% ipython --no-banner

In [1]: import numpy as np

In [2]: import numpy.linalg as la

In [3]: np.set_printoptions(precision=2, suppress=True, linewidth=100, floatmode="fixed")

In [4]: arr = np.load("data.npy")

In [5]: print(arr)
[[ 10.99  21.67  20.12 -10.47  -9.92  -0.73 -10.03]
 [ 10.73  20.19  19.72 -10.30  -9.22   1.59 -11.31]
 [  9.87  20.41  18.94 -10.58 -11.61  -0.22 -10.55]
 [ 11.03  19.30  19.64  -9.84  -9.07  -1.03  -8.71]
 [  8.96  19.50  19.18  -8.99 -10.00  -0.74  -9.19]
 [  8.87  18.56  20.30 -10.14 -11.41  -0.18  -8.82]
 [ 11.33  18.06  21.61  -8.41  -9.18   2.21  -9.51]
 [ 10.14  21.46  21.13 -10.30  -8.46  -0.07 -10.12]
 [ 10.05  19.48  18.53 -10.38 -11.21   1.13 -10.24]
 [ 10.02  20.95  21.65 -10.54 -11.09   1.08 -11.27]
 [  9.06  20.72  20.97 -10.10  -9.06  -1.91 -12.02]
 [  9.47  20.79  19.94 -10.12 -11.97  -1.86  -9.38]
 [ 11.29  21.54  20.96  -9.19  -8.61  -1.35 -11.72]
 [ 11.21  20.11  19.41  -9.51 -10.78   1.55  -9.24]
 [ 10.68  21.27  19.87  -9.39 -11.18   0.08  -9.69]
 [ 10.94  18.97  19.47  -7.63  -8.17  -0.54 -10.67]
 [  8.77  19.94  19.68  -9.38 -12.64   0.23 -10.03]
 [  9.72  19.24  22.09 -10.24 -11.31  -0.45  -9.86]
 [  8.13  20.66  19.98 -12.24  -9.20  -0.08 -10.41]]

In [6]: Ac = (arr - arr.mean(axis=0)) / arr.std(axis=0)

In [7]: print(Ac.std(axis=0))
[1.00 1.00 1.00 1.00 1.00 1.00 1.00]

In [8]: print(np.argwhere(np.abs(Ac) > 2))
[[ 6  1]
 [ 6  5]
 [10  6]
 [15  3]
 [17  2]
 [18  0]
 [18  3]]

In [9]: coef = la.lstsq(np.delete(Ac, 6, axis=1), Ac[:, 6])[0]

In [10]: print(coef)
[ 0.30 -0.59 -0.15 -0.18 -0.36 -0.22]

In [11]: Ac = arr - arr.mean(axis=0)

In [12]: vecs = la.svd(Ac)[2][:1]

In [13]: other = Ac - Ac @ vecs.T @ vecs

In [14]: print(np.cov(Ac @ vecs.T, rowvar=False))
2.3312764422581456

In [15]: print(np.round(la.norm(other) / la.norm(Ac), 2))
0.84

In [16]: print(np.diag(vecs.T @ vecs))
[0.14 0.02 0.05 0.04 0.66 0.01 0.09]

In [17]: print(la.norm(other, axis=1).round(6).argmax())
6

In [18]: print(other.std(axis=0))
[0.78 1.00 0.90 0.89 0.49 1.12 0.80]

In [19]: x0 = np.array([-7, 9, 8, 0, -4, -6, -7])

In [20]: target = arr @ x0

In [21]: print(np.round(la.lstsq(arr, target)[0], 2) + 0)
[-7.00  9.00  8.00  0.00 -4.00 -6.00 -7.00]

In [22]: rng = np.random.default_rng(4732)

In [23]: target = target + 0.02 * rng.normal(size=19)

In [24]: print(target)
[393.33 370.86 387.73 357.06 374.99 375.81 346.18 396.33 362.94 408.36 422.67 405.04 407.09 356.30
 387.68 360.52 394.91 398.80 399.03]

In [25]: coef, *_ = la.lstsq(arr, target)

In [26]: print([round(float(la.norm(la.solve(arr.T @ arr + lam * np.eye(7), arr.T @ target))), 2) for lam in (0, 1, 10, 100)])
[17.17, 16.44, 13.86, 11.24]

In [27]: print(np.round(arr.T @ (target - arr @ coef), 2) + 0)
[0.00 0.00 0.00 0.00 0.00 0.00 0.00]

In [28]: theta = np.radians(72)

In [29]: Rm = np.eye(7)

In [30]: Rm[1, 1] = Rm[0, 0] = np.cos(theta)

In [31]: Rm[1, 0], Rm[0, 1] = -np.sin(theta), np.sin(theta)

In [32]: print(Rm)
[[ 0.31  0.95  0.00  0.00  0.00  0.00  0.00]
 [-0.95  0.31  0.00  0.00  0.00  0.00  0.00]
 [ 0.00  0.00  1.00  0.00  0.00  0.00  0.00]
 [ 0.00  0.00  0.00  1.00  0.00  0.00  0.00]
 [ 0.00  0.00  0.00  0.00  1.00  0.00  0.00]
 [ 0.00  0.00  0.00  0.00  0.00  1.00  0.00]
 [ 0.00  0.00  0.00  0.00  0.00  0.00  1.00]]

In [33]: other = arr @ Rm.T

In [34]: print(np.allclose(la.norm(arr, axis=1), la.norm(other, axis=1)))
True

In [35]: print(np.allclose(arr @ arr.T, other @ other.T))
True

In [36]: print(np.abs(other - arr).max(axis=0))
[14.03 25.62  0.00  0.00  0.00  0.00  0.00]
